$ ipython --no-banner

In [1]: import numpy as np

In [2]: np.set_printoptions(suppress=True, linewidth=160)

In [3]: W0 = np.loadtxt("m.csv", delimiter=",")

In [4]: W0
Out[4]: 
array([[-0.03,  0.57, -1.42,  0.58, -1.28, -0.58],
       [ 0.1 , -1.03,  2.18, -1.1 ,  2.28,  1.16],
       [-0.13,  1.27, -2.08,  1.17, -2.13, -1.01],
       [ 0.  ,  1.17, -1.82,  0.93, -1.89, -1.04],
       [-0.02, -1.41,  3.02, -1.47,  3.16,  1.53],
       [ 0.04,  1.88, -3.21,  1.74, -3.23, -1.74],
       [-0.02, -0.65,  1.29, -0.51,  1.41,  0.79],
       [ 0.07, -2.01,  4.08, -1.84,  4.06,  2.13],
       [ 0.  ,  0.33, -1.  ,  0.63, -0.93, -0.55],
       [-0.11,  0.13, -0.54,  0.34, -0.15,  0.07],
       [-0.12,  0.87, -1.74,  0.94, -1.87, -0.89],
       [ 0.03,  0.7 , -1.19,  0.63, -1.54, -0.66],
       [ 0.  , -1.04,  2.53, -1.18,  2.37,  1.27],
       [ 0.04,  1.32, -3.25,  1.25, -3.1 , -1.51],
       [-0.01,  0.04, -0.46,  0.1 , -0.48, -0.15],
       [-0.09,  0.66, -1.44,  1.  , -1.51, -0.76],
       [-0.09,  0.27, -0.54,  0.25, -0.68, -0.24],
       [-0.13, -3.06,  6.2 , -3.09,  6.23,  3.02],
       [-0.04,  1.99, -3.84,  1.82, -3.99, -1.92],
       [ 0.07,  0.35, -0.83,  0.54, -0.86, -0.33],
       [ 0.12, -0.71,  1.42, -0.6 ,  1.57,  0.89],
       [ 0.03, -1.7 ,  3.35, -1.64,  3.03,  1.61],
       [ 0.2 ,  0.89, -1.75,  0.9 , -1.72, -1.04],
       [-0.06,  0.06, -0.25, -0.11, -0.42, -0.34],
       [ 0.12,  1.78, -3.32,  1.8 , -3.23, -1.84],
       [ 0.2 , -1.57,  2.65, -1.24,  2.51,  1.35],
       [ 0.02,  1.7 , -3.27,  1.81, -3.28, -1.69],
       [-0.04,  0.68, -1.45,  0.78, -1.69, -0.93],
       [-0.1 ,  0.45, -0.94,  0.43, -0.74, -0.53],
       [-0.05,  0.25, -0.61,  0.25, -0.56, -0.2 ],
       [-0.06,  0.09, -0.26, -0.05, -0.25, -0.15],
       [ 0.17, -0.36,  0.67, -0.49,  0.73,  0.21],
       [-0.2 , -1.02,  2.39, -1.3 ,  2.22,  1.27]])

In [5]: x = np.array([4, 3, 3, 0, 0, 3])

In [6]: target = W0 @ x

In [7]: np.round(np.linalg.lstsq(W0, target)[0], 2) + 0
Out[7]: array([4., 3., 3., 0., 0., 3.])

In [8]: np.round(np.linalg.solve(W0.T @ W0, W0.T @ target), 2) + 0
Out[8]: array([4., 3., 3., 0., 0., 3.])

In [9]: rng = np.random.default_rng(635)

In [10]: target = target + 0.02 * rng.normal(size=33)

In [11]: target.round(2)
Out[11]: 
array([ -4.41,   7.33,  -5.97,  -5.08,   9.32,  -9.05,   4.19,  12.86,  -3.66,  -1.47,  -5.79,  -3.32,   8.27, -10.14,  -1.75,  -4.99,  -1.9 ,  17.98, -11.44,
        -2.19,   5.26,   9.9 ,  -4.9 ,  -1.82,  -9.66,   8.08,  -9.7 ,  -5.27,  -3.47,  -1.91,  -1.21,   2.25,   7.12])

In [12]: beta, *_ = np.linalg.lstsq(W0, target)

In [13]: beta.round()
Out[13]: array([ 4.,  3.,  3., -0., -0.,  3.])

In [14]: round(np.linalg.norm(target - W0 @ beta), 2)
Out[14]: np.float64(0.07)

In [15]: [round(float(np.linalg.norm(np.linalg.solve(W0.T @ W0 + lam * np.eye(6), W0.T @ target))), 2) for lam in (0, 1, 10, 100)]
Out[15]: [6.55, 2.29, 1.8, 1.53]

In [16]: hat = W0 @ np.linalg.solve(W0.T @ W0, W0.T)

In [17]: np.round(np.linalg.eigvalsh(hat), 2) + 0
Out[17]: array([0., 0., 0., 0., 0., 0., 0., 0., 0., 0., 0., 0., 0., 0., 0., 0., 0., 0., 0., 0., 0., 0., 0., 0., 0., 0., 0., 1., 1., 1., 1., 1., 1.])

In [18]: np.round(hat @ W0[:, 2], 2)
Out[18]: 
array([-1.42,  2.18, -2.08, -1.82,  3.02, -3.21,  1.29,  4.08, -1.  , -0.54, -1.74, -1.19,  2.53, -3.25, -0.46, -1.44, -0.54,  6.2 , -3.84, -0.83,  1.42,
        3.35, -1.75, -0.25, -3.32,  2.65, -3.27, -1.45, -0.94, -0.61, -0.26,  0.67,  2.39])

In [19]: np.allclose(hat @ hat, hat)
Out[19]: True

In [20]: cen = W0 - W0.mean(axis=1)
ValueError: operands could not be broadcast together with shapes (33,6) (33,) 


In [21]: cen = W0 - W0.mean(axis=0)

In [22]: left, sigma, VT = np.linalg.svd(cen, full_matrices=False)

In [23]: np.round((sigma ** 2).sum() ** 2 / (sigma ** 4).sum(), 2)
Out[23]: np.float64(1.01)

In [24]: np.linalg.matrix_rank(cen)
Out[24]: np.int64(6)

In [25]: sigma.round(2)
Out[25]: array([22.57,  0.83,  0.7 ,  0.62,  0.55,  0.42])

In [26]: np.round(cen.mean(axis=0), 2) + 0
Out[26]: array([0., 0., 0., 0., 0., 0.])

In [27]: np.abs(left[:, 0]).argmax()
Out[27]: np.int64(17)
